In [1]: import numpy as np

In [2]: from numpy import linalg as LA

In [3]: np.set_printoptions(precision=4, suppress=True, linewidth=200, sign=" ")

In [4]: rnd = lambda a: np.round(a, 4) + 0

In [5]: J = np.load("w.npy")

In [6]: print(J)
[[ 0.1  0.3]
 [ 0.3  0.9]]

In [7]: x = np.array([2, -2])

In [8]: print(rnd(LA.eigvalsh(2 * J - np.eye(2))))
[-1.  1.]

In [9]: print(rnd(J @ x))
[-0.4 -1.2]

In [10]: X = np.load("x.npy")

In [11]: print(X)
[[ 3  4  5]
 [ 0  1  2]
 [ 2  3  4]]

In [12]: # rows and columns are dependent

In [13]: rank = LA.matrix_rank(X)

In [14]: print(rank)
2

In [15]: ns = LA.svd(X)[2][rank:].T

In [16]: print(LA.matrix_rank(X.T @ X), LA.matrix_rank(X @ X.T))
2 2

In [17]: print(LA.cond(X) > 100)
True

In [18]: print(rnd(LA.norm(X, 2) / LA.norm(X)))
0.994

In [19]: U, s, Vt = LA.svd(X)

In [20]: print(np.argmax(s[:-1] / (s[1:] + 1e-6)) + 1)
2

In [21]: M2 = U[:, :2] @ np.diag(s[:2]) @ Vt[:2]

In [22]: print(rnd(M2))
[[ 3.  4.  5.]
 [ 0.  1.  2.]
 [ 2.  3.  4.]]

In [23]: print(rnd(LA.norm(X - M2, 2)), rnd(s[2]))
0.0 0.0

In [24]: print(rnd(np.abs(X - M2).max()))
0.0

In [25]: U, s, Vt = LA.svd(X)

In [26]: vecs = Vt[:(s > 1e-8).sum()]

In [27]: rng = np.random.default_rng(542)

In [28]: x = X[1] + 3 * X[2] + rng.integers(2) * np.eye(3)[1]

In [29]: print(x)
[  6.  11.  14.]

In [30]: print(rnd(LA.norm(x - vecs.T @ vecs @ x)))
0.8165

In [31]: print(LA.matrix_rank(np.vstack([X, x])))
3

In [32]: m1 = np.loadtxt("data.csv", delimiter=",")

In [33]: print(rnd(m1))
[[ 0.8947 -0.3158 -0.3158]
 [-0.3158  0.0526 -0.9474]
 [-0.3158 -0.9474  0.0526]]

In [34]: # keeps lengths

In [35]: def softmax(z):
    ...:     e = np.exp(z - z.max(axis=-1, keepdims=True))
    ...:     return e / e.sum(axis=-1, keepdims=True)
    ...: 

In [36]: print(rnd(softmax(m1[1] + 3)))
[ 0.3359  0.4855  0.1786]

In [37]: att = m1 @ m1.T / np.sqrt(3)

In [38]: print(softmax(att).round(6).argmax(axis=1))
[ 0  1  2]

In [39]: print(rnd(softmax(att)))
[[ 0.4711  0.2645  0.2645]
 [ 0.2645  0.4711  0.2645]
 [ 0.2645  0.2645  0.4711]]

In [40]: print(rnd(softmax(att)[1] @ m1))
[ 0.0043 -0.3093 -0.5159]

In [41]: print(rnd(LA.eigvalsh(m1).min()))
-1.0

In [42]: try:
    ...:     LA.cholesky(m1)
    ...: except LA.LinAlgError as e:
    ...:     print("failed:", e)
    ...: 
failed: Matrix is not positive definite

In [43]: labels = rng.permutation(3)

In [44]: print(labels)
[ 2  1  0]

In [45]: M2 = m1[labels][:, labels]

In [46]: print(rnd(np.diag(M2)))
[ 0.0526  0.0526  0.8947]

In [47]: print(rnd(LA.det(M2)), rnd(LA.det(m1[labels])))
-1.0 1.0

In [48]: print(np.trace(M2))
1.0

In [49]: print(rnd(np.sort(np.abs(LA.eigvals(M2)))))
[ 1.  1.  1.]

In [50]: print(np.allclose(M2, m1))
False

In [51]: print(np.argsort(-LA.norm(J, axis=0).round(6), kind="stable")[:3])
[ 1  0]

In [52]: print([round(float(x), 4) for x in LA.svd(J, compute_uv=False)[:3]])
[1.0, 0.0]

In [53]: print(LA.matrix_rank(J, rtol=0.1))
1

In [54]: print(LA.cond(J) > 100)
True

In [55]: M2 = np.array([[0.6], [1.3], [-1.1], [-0.5]])

In [56]: C = np.array([[-0.9, 0.2, -0.4]])

In [57]: F = M2 @ C

In [58]: print(rnd(F))
[[-0.54  0.12 -0.24]
 [-1.17  0.26 -0.52]
 [ 0.99 -0.22  0.44]
 [ 0.45 -0.1   0.2 ]]

In [59]: print(LA.lstsq(F[:-1].T, F[-1])[2])
1

In [60]: print(np.abs(np.diag(LA.qr(F)[1])) > 1e-9)
[ True False False]

In [61]: print(np.unique(F.round(6), axis=0).shape)
(4, 3)

In [62]: U, s, Vt = LA.svd(F)

In [63]: vecs = Vt[:(s > 1e-8).sum()]

In [64]: x = F[3] + -2 * F[2] + rng.integers(2) * np.eye(3)[0]

In [65]: print(rnd(x))
[-0.53  0.34 -0.68]

In [66]: print(rnd(np.diag(vecs.T @ vecs)))
[ 0.802   0.0396  0.1584]

In [67]: print(rnd(vecs.T @ vecs))
[[ 0.802  -0.1782  0.3564]
 [-0.1782  0.0396 -0.0792]
 [ 0.3564 -0.0792  0.1584]]

In [68]: print(LA.matrix_rank(np.vstack([F, x])))
2

In [69]: F @ F
Traceback (most recent call last):
  Cell In[69], line 1
    F @ F
ValueError: matmul: Input operand 1 has a mismatch in its core dimension 0, with gufunc signature (n?,k),(k,m?)->(n?,m?) (size 4 is different from 3)


In [70]: gram = F.T @ F

In [71]: print(rnd(gram))
[[ 2.8431 -0.6318  1.2636]
 [-0.6318  0.1404 -0.2808]
 [ 1.2636 -0.2808  0.5616]]

In [72]: print(np.allclose(gram, gram.T))
True

In [73]: data = np.array([[-4.0, 0.0, 2.0], [4.0, -2.0, -4.0], [-4.0, 0.0, 2.0]])

In [74]: t = np.radians(135)

In [75]: R = np.eye(3)

In [76]: R[1, 1] = R[2, 2] = np.cos(t)

In [77]: R[1, 2], R[2, 1] = -np.sin(t), np.sin(t)

In [78]: print(rnd(R))
[[ 1.      0.      0.    ]
 [ 0.     -0.7071 -0.7071]
 [ 0.      0.7071 -0.7071]]

In [79]: M2 = data @ R.T

In [80]: print(np.allclose(LA.norm(data, axis=1), LA.norm(M2, axis=1)))
True

In [81]: print(rnd(np.abs(M2 - data).max(axis=0)))
[ 0.      6.2426  5.4142]

In [82]: print(rnd(LA.svd(data, compute_uv=False)), rnd(LA.svd(M2, compute_uv=False)))
[ 8.4853  2.      0.    ] [ 8.4853  2.      0.    ]

In [83]: K = np.load("out13.npy")

In [84]: print(K)
[[ 3  2  0]
 [ 7  0  0]
 [ 5  0  0]
 [ 7  0  0]
 [ 7  0  6]
 [ 3  1  0]
 [ 3  3  2]
 [ 5  1  4]
 [ 9  0  8]
 [ 5  0  0]
 [ 9  0  0]
 [ 5  1  4]
 [ 7  0  6]
 [ 5  0  0]
 [ 5  1  4]
 [ 7  0  0]
 [ 3  2  0]
 [ 9  0  2]
 [ 5  0  0]]

In [85]: vals, vecs = LA.eigh(J)

In [86]: x = np.array([2, 2])

In [87]: print((np.sign(vecs[:, -1].round(6)) == np.sign(vecs[0, -1].round(6))).astype(int))
[ 1  1]

In [88]: print(rnd(LA.eigvalsh(J[1:, 1:])))
[ 0.9]

In [89]: print(x @ J @ x / (x @ x), rnd(vals[0]), vals[-1])
0.8 0.0 1.0

In [90]: print(rnd(vecs * np.maximum(vals, 0) @ vecs.T))
[[ 0.1  0.3]
 [ 0.3  0.9]]

In [91]: print(x @ J @ x)
6.4

In [92]: print(np.abs(J).sum(axis=1).max(), np.abs(vals).max())
1.2 1.0

In [93]: print(rnd(vecs * np.abs(vals) @ vecs.T))
[[ 0.1  0.3]
 [ 0.3  0.9]]

In [94]: W0 = np.load("mat.npy")

In [95]: print(W0)
[[ 2  2  3]
 [ 6 -7 -3]
 [ 2  2  3]
 [-7  7  8]
 [ 2  2  3]
 [-5  9 11]
 [ 2  2  3]
 [ 0  0  0]
 [-1  0  5]
 [-7  7  8]
 [-1  0  5]
 [ 2  2  3]
 [ 6 -7 -3]
 [ 0  0  0]
 [ 2  2  3]]

In [96]: d = LA.norm(W0[:, None] - W0[None], axis=-1)

In [97]: print(d[1].round(6).argsort(kind="stable")[:4])
[  1  12   7  13]

In [98]: print(rnd(LA.norm(W0, axis=1)))
[  4.1231   9.6954   4.1231  12.7279   4.1231  15.0665   4.1231   0.       5.099   12.7279   5.099    4.1231   9.6954   0.       4.1231]

In [99]: print(rnd(d[1]))
[ 11.5326   0.      11.5326  22.0454  11.5326  23.9374  11.5326   9.6954  12.7279  22.0454  12.7279  11.5326   0.       9.6954  11.5326]

In [100]: f = np.array([8, -9])

In [101]: print(np.convolve(W0[3], f))
[-56 119   1 -72]

In [102]: print(np.cross(W0[3, :3], W0[11, :3]))
[  5  37 -28]

In [103]: cen = W0 - W0.mean(axis=0)

In [104]: U, s, Vt = LA.svd(cen, full_matrices=False)

In [105]: print(rnd((s ** 2).sum() ** 2 / (s ** 4).sum()))
1.1775

In [106]: print(rnd(s ** 2 / (s ** 2).sum()))
[ 0.9196  0.0548  0.0256]

In [107]: print(np.abs(U[:, 0]).argmax())
12

In [108]: print(np.searchsorted(np.cumsum(s ** 2) / (s ** 2).sum(), 0.9) + 1)
1

In [109]: U, s, Vt = LA.svd(F)

In [110]: print(np.argmax(s[:-1] / (s[1:] + 1e-6)) + 1)
1

In [111]: M2 = U[:, :1] @ np.diag(s[:1]) @ Vt[:1]

In [112]: print(LA.matrix_rank(F, rtol=0.05))
1

In [113]: print(rnd(LA.norm(F - M2) / LA.norm(F)))
0.0

In [114]: cen = K - K.mean(axis=0)

In [115]: vecs = LA.svd(cen)[2][:1]

In [116]: M2 = cen - cen @ vecs.T @ vecs

In [117]: print(rnd((cen @ vecs.T).std(axis=0)))
[ 2.7338]

In [118]: print(rnd(np.cov(cen @ vecs.T, rowvar=False)))
7.8888

In [119]: print(rnd(M2.std(axis=0)))
[ 1.4972  0.8263  0.8749]
